$ python3 -q
>>> import numpy as np
>>> np.set_printoptions(precision=2, suppress=True, linewidth=120, sign=" ")
>>> M = np.loadtxt("w.csv", delimiter=",")
>>> M
array([[ 16.,   8.,   2., -24.,  34.,  12., -12., -22.,   4.],
       [  8.,  58., -14., -28.,  16.,  49.,   8.,   7., -23.],
       [  2., -14.,  15.,   7.,   6., -21.,  15.,  -2.,  19.],
       [-24., -28.,   7.,  44., -49., -36.,  26.,  33.,   8.],
       [ 34.,  16.,   6., -49.,  75.,  24., -19., -40.,  12.],
       [ 12.,  49., -21., -36.,  24.,  54., -17.,  -6., -28.],
       [-12.,   8.,  15.,  26., -19., -17.,  58.,  42.,  15.],
       [-22.,   7.,  -2.,  33., -40.,  -6.,  42.,  55.,  -4.],
       [  4., -23.,  19.,   8.,  12., -28.,  15.,  -4.,  26.]])
>>> rk = np.linalg.matrix_rank(M)
>>> print(rk)
4
>>> null = np.linalg.svd(M)[2][rk:].T
>>> [int(np.linalg.matrix_rank(M[:i])) for i in range(1, len(M) + 1)]
[1, 2, 3, 4, 4, 4, 4, 4, 4]
>>> np.allclose(M @ null, 0)
True
>>> print([int(np.linalg.matrix_rank(M[:, :j + 1])) for j in range(9)])
[1, 2, 3, 4, 4, 4, 4, 4, 4]
>>> K = np.diag(np.array([0, 2, 3, -3]))
>>> K
array([[ 0,  0,  0,  0],
       [ 0,  2,  0,  0],
       [ 0,  0,  3,  0],
       [ 0,  0,  0, -3]])
>>> [round(float(x), 2) for x in np.linalg.svd(K, compute_uv=False)[:3]]
[3.0, 3.0, 2.0]
>>> print(np.linalg.cond(K) > 100)
True
>>> np.linalg.matrix_rank(K, rtol=0.1)
np.int64(3)
>>> Uu, sig, vt = np.linalg.svd(K)
>>> evecs = vt[:(sig > 1e-8).sum()]
>>> rng = np.random.default_rng(1)
>>> x0 = K[0] + 2 * K[1] + rng.integers(2) * np.eye(4)[2]
>>> print(x0)
[ 0.  4.  0.  0.]
>>> print(np.linalg.matrix_rank(np.vstack([K, x0])))
3
>>> [int(np.linalg.matrix_rank(np.linalg.matrix_power(K, p))) for p in range(1, 5)]
[3, 3, 3, 3]
>>> np.sort(np.linalg.eigvals(K))
array([-3.,  0.,  2.,  3.])
>>> W0 = np.array([[-5, -3, -4, -4, -5, -5, -5, 0],
...     [1, 4, -3, -5, -3, 3, -5, -3],
...     [0, -5, -5, -3, 5, -1, -2, 4]])
>>> W0
array([[-5, -3, -4, -4, -5, -5, -5,  0],
       [ 1,  4, -3, -5, -3,  3, -5, -3],
       [ 0, -5, -5, -3,  5, -1, -2,  4]])
>>> other = np.array([[0, 2, 2],
...     [1, 3, 3],
...     [0, 3, 0],
...     [2, 2, 2],
...     [0, 3, 3],
...     [3, 3, 3],
...     [3, 0, 1],
...     [1, 3, 3]])
>>> print(np.einsum("ij->j", W0))
[ -4  -4 -12 -12  -3  -3 -12   1]
>>> other.T @ W0.T
array([[-41, -15, -16],
       [-69, -14, -12],
       [-62, -10,   1]])
>>> np.linalg.matrix_rank(W0 @ other)
np.int64(3)
>>> np.einsum("ik,kj->ji", W0, other)
array([[-41, -15, -16],
       [-69, -14, -12],
       [-62, -10,   1]])
>>> vals, evecs = np.linalg.eigh(M)
>>> np.round(np.linalg.svd(M, compute_uv=False), 2) + 0
array([ 203.42,  116.38,   70.38,   10.82,    0.  ,    0.  ,    0.  ,    0.  ,    0.  ])
>>> print((vals > 1e-8).sum(), (vals < -1e-8).sum())
4 0
>>> np.round(np.linalg.eigvalsh(M @ M), 2) + 0
array([     0.  ,      0.  ,      0.  ,      0.  ,      0.  ,    117.1 ,   4952.9 ,  13543.88,  41381.11])
>>> np.round(evecs.T @ M @ evecs, 2) + 0
array([[   0.  ,    0.  ,    0.  ,    0.  ,    0.  ,    0.  ,    0.  ,    0.  ,    0.  ],
       [   0.  ,    0.  ,    0.  ,    0.  ,    0.  ,    0.  ,    0.  ,    0.  ,    0.  ],
       [   0.  ,    0.  ,    0.  ,    0.  ,    0.  ,    0.  ,    0.  ,    0.  ,    0.  ],
       [   0.  ,    0.  ,    0.  ,    0.  ,    0.  ,    0.  ,    0.  ,    0.  ,    0.  ],
       [   0.  ,    0.  ,    0.  ,    0.  ,    0.  ,    0.  ,    0.  ,    0.  ,    0.  ],
       [   0.  ,    0.  ,    0.  ,    0.  ,    0.  ,   10.82,    0.  ,    0.  ,    0.  ],
       [   0.  ,    0.  ,    0.  ,    0.  ,    0.  ,    0.  ,   70.38,    0.  ,    0.  ],
       [   0.  ,    0.  ,    0.  ,    0.  ,    0.  ,    0.  ,    0.  ,  116.38,    0.  ],
       [   0.  ,    0.  ,    0.  ,    0.  ,    0.  ,    0.  ,    0.  ,    0.  ,  203.42]])
>>> other = W0 / np.linalg.norm(W0, axis=1, keepdims=True)
>>> cov = other @ other.T
>>> print((np.abs(cov) > 0.9).astype(int))
[[ 1  0  0]
 [ 0  1  0]
 [ 0  0  1]]
>>> round(float(np.degrees(np.arccos(np.clip(cov[1, 2], -1, 1)))), 2)
95.52
